% ipython --no-banner

In [1]: import numpy as np

In [2]: np.set_printoptions(precision=2, suppress=True, linewidth=100)

In [3]: C = np.array([[0, -1, -2, 2, -2, 1, -2, 3], [-2, -2, 2, -2, 3, 2, 0, -3]])

In [4]: rng = np.random.default_rng(1392)

In [5]: mat = rng.normal(size=(28, 2)) @ C + np.array([2, 2, -1, 1, -2, 1, -2, 1])

In [6]: print(mat)
[[ -0.27  -0.02   1.75  -1.75   1.89   3.02  -1.51  -3.13]
 [  0.5   -0.15  -0.8    0.8   -1.05   3.15  -3.3    0.69]
 [  4.99   4.85  -4.27   4.27  -6.77  -1.85  -2.28   5.91]
 [  0.92  -0.05  -1.87   1.87  -2.33   3.05  -3.95   2.31]
 [  5.21   3.68  -7.25   7.25  -9.86  -0.68  -5.05  10.38]
 [  3.55   3.72  -2.22   2.22  -4.    -0.72  -1.67   2.83]
 [  1.99   0.96  -3.05   3.05  -4.05   2.04  -4.06   4.08]
 [  2.97   2.38  -3.13   3.13  -4.61   0.62  -3.16   4.19]
 [  4.61   4.34  -4.15   4.15  -6.45  -1.34  -2.54   5.72]
 [  3.37   2.26  -4.59   4.59  -6.27   0.74  -4.22   6.38]
 [  6.02   4.41  -8.24   8.24 -11.25  -1.41  -5.22  11.86]
 [  1.99   1.45  -2.07   2.07  -3.07   1.55  -3.08   2.61]
 [  4.97   4.55  -4.81   4.81  -7.3   -1.55  -2.85   6.72]
 [  2.75   4.07   0.9   -0.9   -0.48  -1.07   0.64  -1.84]
 [  1.    -0.86  -3.71   3.71  -4.21   3.86  -5.71   5.07]
 [  2.21   1.53  -2.55   2.55  -3.66   1.47  -3.35   3.33]
 [  3.36   4.99   0.9   -0.9   -0.78  -1.99   1.26  -1.85]
 [  5.85   5.2   -6.14   6.14  -9.07  -2.2   -3.29   8.72]
 [  3.44   2.96  -3.39   3.39  -5.11   0.04  -2.95   4.58]
 [  3.66   2.95  -4.07   4.07  -5.9    0.05  -3.41   5.6 ]
 [ -0.49  -1.08   0.31  -0.31   0.55   4.08  -3.18  -0.96]
 [  1.56   0.74  -2.21   2.21  -2.99   2.26  -3.64   2.81]
 [  4.65   6.23  -0.48   0.48  -2.81  -3.23   1.16   0.23]
 [  1.07   0.46  -1.29   1.29  -1.83   2.54  -3.22   1.44]
 [ -1.41  -1.98   1.25  -1.25   1.95   4.98  -3.15  -2.38]
 [ -0.48   0.29   3.02  -3.02   3.27   2.71  -0.46  -5.04]
 [ -1.83  -1.84   2.79  -2.79   3.71   4.84  -2.03  -4.69]
 [  0.56   2.9    5.11  -5.11   4.83   0.1    2.67  -8.17]]

In [7]: # rows and columns are dependent

In [8]: left, sv, Vt = np.linalg.svd(mat, full_matrices=False)

In [9]: print(np.round(Vt @ Vt.T, 2) + 0)
[[1. 0. 0. 0. 0. 0. 0. 0.]
 [0. 1. 0. 0. 0. 0. 0. 0.]
 [0. 0. 1. 0. 0. 0. 0. 0.]
 [0. 0. 0. 1. 0. 0. 0. 0.]
 [0. 0. 0. 0. 1. 0. 0. 0.]
 [0. 0. 0. 0. 0. 1. 0. 0.]
 [0. 0. 0. 0. 0. 0. 1. 0.]
 [0. 0. 0. 0. 0. 0. 0. 1.]]

In [10]: print((sv > 1e-8).sum())
3

In [11]: print(np.abs(left[:, 0]).round(6).argmax())
10

In [12]: print(np.round(np.sqrt((sv ** 2).sum()), 2), round(np.linalg.norm(mat), 2))
57.12 57.12

In [13]: print(np.abs(Vt[0]))
[0.29 0.23 0.36 0.36 0.51 0.04 0.26 0.52]

In [14]: print(np.allclose(left * sv @ Vt, mat))
True

In [15]: print(np.linalg.matrix_rank(mat, rtol=0.1))
3

In [16]: print(np.linalg.cond(mat) > 100)
True

In [17]: print(round(np.linalg.norm(mat, 2) / np.linalg.norm(mat), 2))
0.92

In [18]: print(np.argsort(-np.linalg.norm(mat, axis=0).round(6), kind="stable")[:3])
[7 4 2]

In [19]: C2 = mat.T @ mat

In [20]: print(np.allclose(C2, C2.T))
True

In [21]: print((mat @ mat.T).shape)
(28, 28)

In [22]: print(np.diag(C2))
[291.45 269.32 374.85 374.85 723.86 167.71 291.32 769.03]

In [23]: left, sv, Vt = np.linalg.svd(mat)

In [24]: print(np.argmax(sv[:-1] / (sv[1:] + 1e-6)) + 1)
3

In [25]: B = left[:, :3] @ np.diag(sv[:3]) @ Vt[:3]

In [26]: print(np.round(np.linalg.norm(mat - B, 2), 2), np.round(sv[3], 2))
0.0 0.0

In [27]: print(round(np.abs(mat - B).max(), 2))
0.0

In [28]: print(np.linalg.matrix_rank(B))
3

In [29]: u = np.array([7, -1, -1, -8, 8, 3])

In [30]: M = 2 * np.eye(6) + np.outer(u, u)

In [31]: print(M)
[[ 51.  -7.  -7. -56.  56.  21.]
 [ -7.   3.   1.   8.  -8.  -3.]
 [ -7.   1.   3.   8.  -8.  -3.]
 [-56.   8.   8.  66. -64. -24.]
 [ 56.  -8.  -8. -64.  66.  24.]
 [ 21.  -3.  -3. -24.  24.  11.]]

In [32]: left, sv, Vt = np.linalg.svd(M)

In [33]: print(sv)
[190.   2.   2.   2.   2.   2.]

In [34]: print(np.argmax(sv[:-1] / (sv[1:] + 1e-6)) + 1)
1

In [35]: B = left[:, :1] @ np.diag(sv[:1]) @ Vt[:1]

In [36]: print(np.linalg.matrix_rank(B))
1

In [37]: print(np.round(np.linalg.norm(M - B, 2), 2), round(float(sv[1]), 2))
2.0 2.0

In [38]: print(round(np.linalg.norm(M - B) / np.linalg.norm(M), 2))
0.02

In [39]: x = np.ones(6)

In [40]: for _ in range(6):
    ...:     x = M @ x
    ...:     x /= np.linalg.norm(x)
    ...:     print(round(x @ M @ x, 2))
    ...: 
189.65
190.0
190.0
190.0
190.0
190.0

In [41]: print(x)
[ 0.51 -0.07 -0.07 -0.58  0.58  0.22]

In [42]: X = np.load("arr.npy")

In [43]: print(X)
[[-1  1 -2]
 [-1 -1  1]
 [ 0 -2  2]]

In [44]: lab = rng.permutation(3)

In [45]: print(lab)
[0 1 2]

In [46]: B = X[lab][:, lab]

In [47]: print(round(float(np.linalg.det(B)), 2), round(np.linalg.det(X[lab]), 2))
-2.0 -2.0

In [48]: print(B)
[[-1  1 -2]
 [-1 -1  1]
 [ 0 -2  2]]

In [49]: print(np.trace(B))
0

In [50]: q, r_ = np.linalg.qr(X)

In [51]: print(q.shape, r_.shape)
(3, 3) (3, 3)

In [52]: print(np.abs(np.diag(r_)))
[1.41 2.45 0.58]

In [53]: hat = np.triu(np.array([[3, 1, 3], [6, 5, 9], [2, 8, 1]]), 1) + np.eye(3)

In [54]: B = hat @ X @ np.linalg.inv(hat)

In [55]: print(np.round(np.poly(B), 2) + 0)
[1. 0. 0. 2.]

In [56]: print(np.round(np.linalg.det(B), 2))
-2.0

In [57]: print(np.trace(B), np.trace(X))
0.0 0

In [58]: E = np.load("x.npy")

In [59]: print(E)
[[ 0. -3.  0.  0.  0.]
 [-3.  0. -3.  0.  0.]
 [ 0. -3.  1. -3.  0.]
 [ 0.  0. -3.  3. -3.]
 [ 0.  0.  0. -3.  2.]]

In [60]: B = E + rng.integers(-2, 3, (5, 3)) @ rng.integers(-2, 3, (3, 5))

In [61]: print(B)
[[-5. -3. -8. -6.  0.]
 [ 0.  0.  1.  2. -4.]
 [ 2. -7.  1. -3. -4.]
 [-2.  0. -5.  3.  3.]
 [ 0.  2.  0. -5. -4.]]

In [62]: print(B - E)
[[-5.  0. -8. -6.  0.]
 [ 3.  0.  4.  2. -4.]
 [ 2. -4.  0.  0. -4.]
 [-2.  0. -2.  0.  6.]
 [ 0.  2.  0. -2. -6.]]

In [63]: print(np.linalg.matrix_rank(B - E, tol=1e-8))
3

In [64]: def softmax(z):
    ...:     e = np.exp(z - z.max(axis=-1, keepdims=True))
    ...:     return e / e.sum(axis=-1, keepdims=True)
    ...: 

In [65]: print(softmax(B).sum(axis=1))
[1. 1. 1. 1. 1.]

In [66]: print(np.round(softmax(B[1]), 2) + 0)
[0.08 0.08 0.22 0.61 0.  ]

In [67]: S = B @ B.T / np.sqrt(5)

In [68]: print(np.round(softmax(S), 2) + 0)
[[1.   0.   0.   0.   0.  ]
 [0.   0.99 0.01 0.   0.  ]
 [0.   0.   1.   0.   0.  ]
 [0.   0.   0.   1.   0.  ]
 [0.   0.   0.   0.   1.  ]]

In [69]: data = np.load("dump.npy")

In [70]: print(data)
[[1 0 0 0 0 0 0 0 0 0]
 [0 0 0 0 0 0 0 0 0 0]
 [0 0 0 0 0 0 0 0 0 0]
 [0 0 0 0 0 0 0 0 0 0]
 [0 0 0 0 0 0 0 0 0 0]
 [0 0 0 0 0 2 0 0 0 0]
 [0 0 0 0 0 0 0 0 0 0]
 [0 0 0 0 0 0 0 2 0 0]
 [0 0 0 0 0 0 0 0 0 0]
 [0 0 0 0 0 0 0 0 0 0]]

In [71]: print(np.linalg.lstsq(data[:-1].T, data[-1])[2])
3

In [72]: print(np.abs(np.diag(np.linalg.qr(data)[1])) > 1e-9)
[ True False False False False  True False  True False False]

In [73]: F = np.array([[0.78, 1.22, 2.08, 2.08, -0.98, 0.4, -0.38, 2.46, 1.58, 0.48],
    ...:     [-2.78, -1.81, -4.36, -2.37, 0.45, 1.17, 1.74, -1.94, -1.71, -2.87],
    ...:     [0.15, 0.3, -0.94, -2.32, 1.76, -0.86, -0.2, -2.17, -1.04, 0.71],
    ...:     [-1.06, -0.5, -5.05, -6.23, 4.57, -2.05, -0.5, -6.8, -3.5, 1.46],
    ...:     [-0.7, -3.77, 1.85, 5.59, -5.42, 1.91, 1.23, 3.92, 1.11, -3.11],
    ...:     [-2.63, 4.07, -3.14, -1.03, 1.43, 2.65, 1.02, 2.53, 1.83, -1.54]])

In [74]: rk = np.linalg.matrix_rank(F)

In [75]: print(rk)
4

In [76]: N = np.linalg.svd(F)[2][rk:].T

In [77]: print([int(np.linalg.matrix_rank(np.delete(F, i, axis=0))) for i in range(6)])
[4, 4, 4, 4, 4, 4]

In [78]: print([int(np.linalg.matrix_rank(F[:, :j + 1])) for j in range(10)])
[1, 2, 3, 4, 4, 4, 4, 4, 4, 4]

In [79]: print(np.linalg.matrix_rank(F.T @ F), np.linalg.matrix_rank(F @ F.T))
4 4

In [80]: print(N.shape)
(10, 6)

In [81]: u = np.array([-1, 3])

In [82]: print(np.convolve(mat[3], u))
[ -0.92   2.82   1.72  -7.48   7.94 -10.05  13.09 -14.14   6.92]

In [83]: print(np.polyval(u, mat[3]))
[ 2.08  3.05  4.87  1.13  5.33 -0.05  6.95  0.69]

In [84]: print(softmax(F[0]))
[0.05 0.08 0.19 0.19 0.01 0.04 0.02 0.28 0.11 0.04]

In [85]: print(np.round(softmax(10 * F[0]), 2) + 0)
[0.   0.   0.02 0.02 0.   0.   0.   0.96 0.   0.  ]

In [86]: print(softmax(F[0] + 4))
[0.05 0.08 0.19 0.19 0.01 0.04 0.02 0.28 0.11 0.04]

In [87]: print(softmax(F).sum(axis=1))
[1. 1. 1. 1. 1. 1.]

In [88]: S = F @ F.T / np.sqrt(10)

In [89]: print(softmax(S)[0] @ F)
[-0.45 -2.93  1.89  5.   -4.67  1.66  0.96  3.67  1.19 -2.5 ]

In [90]: print(np.round(softmax(S), 2) + 0)
[[0.17 0.   0.   0.   0.83 0.  ]
 [0.   0.56 0.   0.44 0.   0.  ]
 [0.   0.   0.   1.   0.   0.  ]
 [0.   0.   0.   1.   0.   0.  ]
 [0.   0.   0.   0.   1.   0.  ]
 [0.   0.   0.   0.   0.   1.  ]]

In [91]: print(np.round(softmax(S + np.triu(np.full(S.shape, -np.inf), 1)), 2) + 0)
[[1.   0.   0.   0.   0.   0.  ]
 [0.   1.   0.   0.   0.   0.  ]
 [0.   0.19 0.81 0.   0.   0.  ]
 [0.   0.   0.   1.   0.   0.  ]
 [0.   0.   0.   0.   1.   0.  ]
 [0.   0.   0.   0.   0.   1.  ]]
